$ ipython --no-banner

In [1]: import numpy as np

In [2]: np.set_printoptions(precision=1, suppress=True, linewidth=140)

In [3]: def rd(a):
   ...:     return np.round(a, 1) + 0
   ...: 

In [4]: X = np.loadtxt("layer0.csv", delimiter=",")

In [5]: print(X)
[[27. 45. 15.  5.]
 [45. 83. 27.  9.]
 [15. 27. 11.  3.]
 [ 5.  9.  3.  3.]]

In [6]: ev, evecs = np.linalg.eig(X)

In [7]: print(rd(np.sort(np.linalg.eigvals(np.linalg.inv(X)))))
[0.  0.5 0.5 0.5]

In [8]: print(rd(np.sort(np.linalg.eigvals(X @ X))))
[    4.     4.     4. 13924.]

In [9]: print(rd(np.abs(np.linalg.eigvals(X)).max()))
118.0

In [10]: print((X + X.T) / 2)
[[27. 45. 15.  5.]
 [45. 83. 27.  9.]
 [15. 27. 11.  3.]
 [ 5.  9.  3.  3.]]

In [11]: print(rd(np.linalg.det(X)))
944.0

In [12]: print(np.allclose(X, X.T))
True

In [13]: print(np.allclose(X @ X.T, X.T @ X))
True

In [14]: Y = np.array([[-3, -4, 0, 1], [4, -3, 2, -1], [-1, -4, -5, 1], [4, 1, 1, -5]])

In [15]: Y[-1] = Y[0]

In [16]: data = Y + 0.1 * np.eye(4)

In [17]: print(data)
[[-2.9 -4.   0.   1. ]
 [ 4.  -2.9  2.  -1. ]
 [-1.  -4.  -4.9  1. ]
 [-3.  -4.   0.   1.1]]

In [18]: Y = np.array([[-1, 5, 0], [5, 0, -2], [1, 5, 2], [0, -2, 0]])

In [19]: print(rd(np.einsum("ij,ij->i", data, data)))
[25.4 29.4 42.  26.2]

In [20]: W1 = np.array([[2, 0, 1, -2, 0],
    ...:     [3, -2, -2, -2, 2],
    ...:     [-2, 0, -1, 0, 3],
    ...:     [2, 2, -3, -3, -3]])

In [21]: b = np.array([1, 4, 0, 5, 3])

In [22]: act = np.maximum(data @ W1 + b, 0)

In [23]: print(np.linalg.matrix_rank(act))
4

In [24]: cent = np.array([[-4, 6, -5], [-5, 5, -3], [-1, -1, -2], [0, -5, 1], [-5, -3, -3]])

In [25]: print((act @ cent).round(6).argmax(axis=1))
[1 1 1 1]

In [26]: def softmax(z):
    ...:     e = np.exp(z - z.max(axis=-1, keepdims=True))
    ...:     return e / e.sum(axis=-1, keepdims=True)
    ...: 

In [27]: print(rd(softmax(data).sum(axis=1)))
[1. 1. 1. 1.]

In [28]: print(rd(softmax(data[0])))
[0.  0.  0.3 0.7]

In [29]: print(rd(softmax(data[0] + 2)))
[0.  0.  0.3 0.7]

In [30]: print(rd(softmax(10 * data[0])))
[0. 0. 0. 1.]

In [31]: scores = data @ data.T / np.sqrt(4)

In [32]: print(rd(softmax(scores)))
[[0.4 0.  0.  0.5]
 [0.  1.  0.  0. ]
 [0.  0.  1.  0. ]
 [0.4 0.  0.  0.5]]

In [33]: Uu, s, Vt = np.linalg.svd(data)

In [34]: print(np.argmax(s[:-1] / (s[1:] + 1e-6)) + 1)
3

In [35]: Y = Uu[:, :3] @ np.diag(s[:3]) @ Vt[:3]

In [36]: print(rd(Y))
[[-2.9 -4.   0.   1. ]
 [ 4.  -2.9  2.  -1. ]
 [-1.  -4.  -4.9  1. ]
 [-3.  -4.   0.   1.1]]

In [37]: print(rd(np.abs(data - Y).max()))
0.0

In [38]: print(rd(np.linalg.norm(data - Y, 2)), rd(s[3]))
0.1 0.1

In [39]: print(np.linalg.matrix_rank(Y))
3

In [40]: Y = np.linalg.inv(data)

In [41]: print(rd(np.linalg.slogdet(data)[0]))
-1.0

In [42]: print(rd(np.linalg.cond(data)))
172.1

In [43]: print(rd(np.linalg.det(data) * Y))
[[  36.    -2.    -0.8  -33.8]
 [  10.7    0.9    0.4   -9.2]
 [  11.9   -0.8    1.8  -13.1]
 [ 137.    -2.    -0.8 -134.8]]

In [44]: print(rd(Y))
[[ -3.6   0.2   0.1   3.3]
 [ -1.1  -0.1   0.    0.9]
 [ -1.2   0.1  -0.2   1.3]
 [-13.6   0.2   0.1  13.3]]

In [45]: W0 = np.loadtxt("mat.csv", delimiter=",")

In [46]: print(W0)
[[ -4.    6.3 -17.6  34.7 -13.4]
 [ 21.3 -27.4  -1.9  -0.7  -0.6]
 [  0.5 -18.9   3.6   2.4   1.9]
 [  0.4  -3.2  -1.9   7.9  -1.7]
 [ -3.3 -16.4 -15.    7.4   5.8]
 [  3.2 -13.6  -6.7 -14.3   1.4]
 [  8.2 -17.9 -10.5   4.   -6.3]
 [  1.2  -9.6 -12.4   0.4   0.3]
 [ 12.5  10.  -22.4  18.4  -0.6]
 [  7.7   9.1 -26.4  -5.1   3.3]
 [  3.9  -1.3  -3.3  -3.2   4.6]
 [ -8.2  -7.5  -3.1 -18.3   6. ]
 [ -6.9   2.7 -20.8 -13.9   1.9]
 [ -2.5  10.8  -7.8   8.3  -0.1]
 [ -2.6 -13.3   8.6  10.2   1.8]
 [  2.6  18.  -16.8  11.5   0. ]
 [  3.7  -9.2 -27.3  17.3   1. ]
 [  4.7 -18.2  47.2  27.3  -3.1]
 [ -9.3  -8.6 -13.5 -15.5  -6.8]]

In [47]: print(rd(softmax(W0[1])))
[1. 0. 0. 0. 0.]

In [48]: print(rd(softmax(10 * W0[1])))
[1. 0. 0. 0. 0.]

In [49]: print(rd(softmax(W0[1] + 4)))
[1. 0. 0. 0. 0.]

In [50]: scores = W0 @ W0.T / np.sqrt(5)

In [51]: print(softmax(scores)[1] @ W0)
[ 21.3 -27.4  -1.9  -0.7  -0.6]

In [52]: mat = np.load("out18.npy")

In [53]: print(mat)
[[ -2  -2  -2  -2  -2  -2  -2  -2  -2  -2  -2  -2]
 [ -2  -4  -4  -4  -4  -4  -4  -4  -4  -4  -4  -4]
 [ -2  -4  -6  -6  -6  -6  -6  -6  -6  -6  -6  -6]
 [ -2  -4  -6  -8  -8  -8  -8  -8  -8  -8  -8  -8]
 [ -2  -4  -6  -8 -10 -10 -10 -10 -10 -10 -10 -10]
 [ -2  -4  -6  -8 -10 -12 -12 -12 -12 -12 -12 -12]
 [ -2  -4  -6  -8 -10 -12 -14 -14 -14 -14 -14 -14]
 [ -2  -4  -6  -8 -10 -12 -14 -16 -16 -16 -16 -16]
 [ -2  -4  -6  -8 -10 -12 -14 -16 -18 -18 -18 -18]
 [ -2  -4  -6  -8 -10 -12 -14 -16 -18 -20 -20 -20]
 [ -2  -4  -6  -8 -10 -12 -14 -16 -18 -20 -22 -22]
 [ -2  -4  -6  -8 -10 -12 -14 -16 -18 -20 -22 -24]]

In [54]: Y = mat / np.linalg.norm(mat, axis=1, keepdims=True)

In [55]: C2 = Y @ Y.T

In [56]: print(rd(np.linalg.norm(Y, axis=1)))
[1. 1. 1. 1. 1. 1. 1. 1. 1. 1. 1. 1.]

In [57]: print((np.abs(C2) > 0.9).astype(int))
[[1 1 1 1 1 1 1 1 1 0 0 0]
 [1 1 1 1 1 1 1 1 1 1 1 1]
 [1 1 1 1 1 1 1 1 1 1 1 1]
 [1 1 1 1 1 1 1 1 1 1 1 1]
 [1 1 1 1 1 1 1 1 1 1 1 1]
 [1 1 1 1 1 1 1 1 1 1 1 1]
 [1 1 1 1 1 1 1 1 1 1 1 1]
 [1 1 1 1 1 1 1 1 1 1 1 1]
 [1 1 1 1 1 1 1 1 1 1 1 1]
 [0 1 1 1 1 1 1 1 1 1 1 1]
 [0 1 1 1 1 1 1 1 1 1 1 1]
 [0 1 1 1 1 1 1 1 1 1 1 1]]

In [58]: print(np.argwhere(np.triu(np.abs(C2) > 0.95, 1)))
[[ 0  1]
 [ 0  2]
 [ 0  3]
 [ 0  4]
 [ 1  2]
 [ 1  3]
 [ 1  4]
 [ 1  5]
 [ 2  3]
 [ 2  4]
 [ 2  5]
 [ 2  6]
 [ 2  7]
 [ 3  4]
 [ 3  5]
 [ 3  6]
 [ 3  7]
 [ 3  8]
 [ 3  9]
 [ 4  5]
 [ 4  6]
 [ 4  7]
 [ 4  8]
 [ 4  9]
 [ 4 10]
 [ 4 11]
 [ 5  6]
 [ 5  7]
 [ 5  8]
 [ 5  9]
 [ 5 10]
 [ 5 11]
 [ 6  7]
 [ 6  8]
 [ 6  9]
 [ 6 10]
 [ 6 11]
 [ 7  8]
 [ 7  9]
 [ 7 10]
 [ 7 11]
 [ 8  9]
 [ 8 10]
 [ 8 11]
 [ 9 10]
 [ 9 11]
 [10 11]]

In [59]: f = np.array([2, 1])

In [60]: print(np.polyval(f, mat[10]))
[ -3  -7 -11 -15 -19 -23 -27 -31 -35 -39 -43 -43]

In [61]: C2 = data.T @ data

In [62]: print(rd(np.linalg.eigvalsh(C2)[::-1]))
[75.8 29.3 18.   0. ]

In [63]: print(rd(np.diag(C2)))
[34.4 56.4 28.   4.2]

In [64]: print(rd(np.linalg.svd(data, compute_uv=False) ** 2))
[75.8 29.3 18.   0. ]

In [65]: print(rd(C2))
[[ 34.4  16.   12.9 -11.2]
 [ 16.   56.4  13.8  -9.5]
 [ 12.9  13.8  28.   -6.9]
 [-11.2  -9.5  -6.9   4.2]]

In [66]: print(np.linalg.matrix_rank(C2))
4

In [67]: print(np.allclose(C2, C2.T))
True

In [68]: print(np.linalg.matrix_power(mat, 3))
[[  -5200  -10304  -15224  -19880  -24200  -28120  -31584  -34544  -36960  -38800  -40040  -40664]
 [ -10304  -20424  -30184  -39424  -48000  -55784  -62664  -68544  -73344  -77000  -79464  -80704]
 [ -15224  -30184  -44624  -58304  -71008  -82544  -92744 -101464 -108584 -114008 -117664 -119504]
 [ -19880  -39424  -58304  -76208  -92848 -107968 -121344 -132784 -142128 -149248 -154048 -156464]
 [ -24200  -48000  -71008  -92848 -113168 -131648 -148008 -162008 -173448 -182168 -188048 -191008]
 [ -28120  -55784  -82544 -107968 -131648 -153208 -172312 -188672 -202048 -212248 -219128 -222592]
 [ -31584  -62664  -92744 -121344 -148008 -172312 -193872 -212352 -227472 -239008 -246792 -250712]
 [ -34544  -68544 -101464 -132784 -162008 -188672 -212352 -232672 -249312 -262016 -270592 -274912]
 [ -36960  -73344 -108584 -142128 -173448 -202048 -227472 -249312 -267216 -280896 -290136 -294792]
 [ -38800  -77000 -114008 -149248 -182168 -212248 -239008 -262016 -280896 -295336 -305096 -310016]
 [ -40040  -79464 -117664 -154048 -188048 -219128 -246792 -270592 -290136 -305096 -315216 -320320]
 [ -40664  -80704 -119504 -156464 -191008 -222592 -250712 -274912 -294792 -310016 -320320 -325520]]

In [69]: print(np.trace(mat))
-156

In [70]: print(rd(np.sort(np.abs(np.linalg.eigvals(mat)))))
[  0.5   0.5   0.6   0.7   0.8   0.9   1.2   1.7   2.8   5.2  14.2 126.8]

In [71]: print(mat @ mat)
[[  48   92  132  168  200  228  252  272  288  300  308  312]
 [  92  180  260  332  396  452  500  540  572  596  612  620]
 [ 132  260  380  488  584  668  740  800  848  884  908  920]
 [ 168  332  488  632  760  872  968 1048 1112 1160 1192 1208]
 [ 200  396  584  760  920 1060 1180 1280 1360 1420 1460 1480]
 [ 228  452  668  872 1060 1228 1372 1492 1588 1660 1708 1732]
 [ 252  500  740  968 1180 1372 1540 1680 1792 1876 1932 1960]
 [ 272  540  800 1048 1280 1492 1680 1840 1968 2064 2128 2160]
 [ 288  572  848 1112 1360 1588 1792 1968 2112 2220 2292 2328]
 [ 300  596  884 1160 1420 1660 1876 2064 2220 2340 2420 2460]
 [ 308  612  908 1192 1460 1708 1932 2128 2292 2420 2508 2552]
 [ 312  620  920 1208 1480 1732 1960 2160 2328 2460 2552 2600]]

In [72]: print(rd(np.abs(np.linalg.eigvals(mat)).max()))
126.8

In [73]: print(rd(np.linalg.det(mat)))
4096.0

In [74]: print((mat + mat.T) / 2)
[[ -2.  -2.  -2.  -2.  -2.  -2.  -2.  -2.  -2.  -2.  -2.  -2.]
 [ -2.  -4.  -4.  -4.  -4.  -4.  -4.  -4.  -4.  -4.  -4.  -4.]
 [ -2.  -4.  -6.  -6.  -6.  -6.  -6.  -6.  -6.  -6.  -6.  -6.]
 [ -2.  -4.  -6.  -8.  -8.  -8.  -8.  -8.  -8.  -8.  -8.  -8.]
 [ -2.  -4.  -6.  -8. -10. -10. -10. -10. -10. -10. -10. -10.]
 [ -2.  -4.  -6.  -8. -10. -12. -12. -12. -12. -12. -12. -12.]
 [ -2.  -4.  -6.  -8. -10. -12. -14. -14. -14. -14. -14. -14.]
 [ -2.  -4.  -6.  -8. -10. -12. -14. -16. -16. -16. -16. -16.]
 [ -2.  -4.  -6.  -8. -10. -12. -14. -16. -18. -18. -18. -18.]
 [ -2.  -4.  -6.  -8. -10. -12. -14. -16. -18. -20. -20. -20.]
 [ -2.  -4.  -6.  -8. -10. -12. -14. -16. -18. -20. -22. -22.]
 [ -2.  -4.  -6.  -8. -10. -12. -14. -16. -18. -20. -22. -24.]]

In [75]: np.linalg.determinant(mat)
---------------------------------------------------------------------------
AttributeError                            Traceback (most recent call last)
Cell In[75], line 1
----> 1 np.linalg.determinant(mat)

AttributeError: module 'numpy.linalg' has no attribute 'determinant'
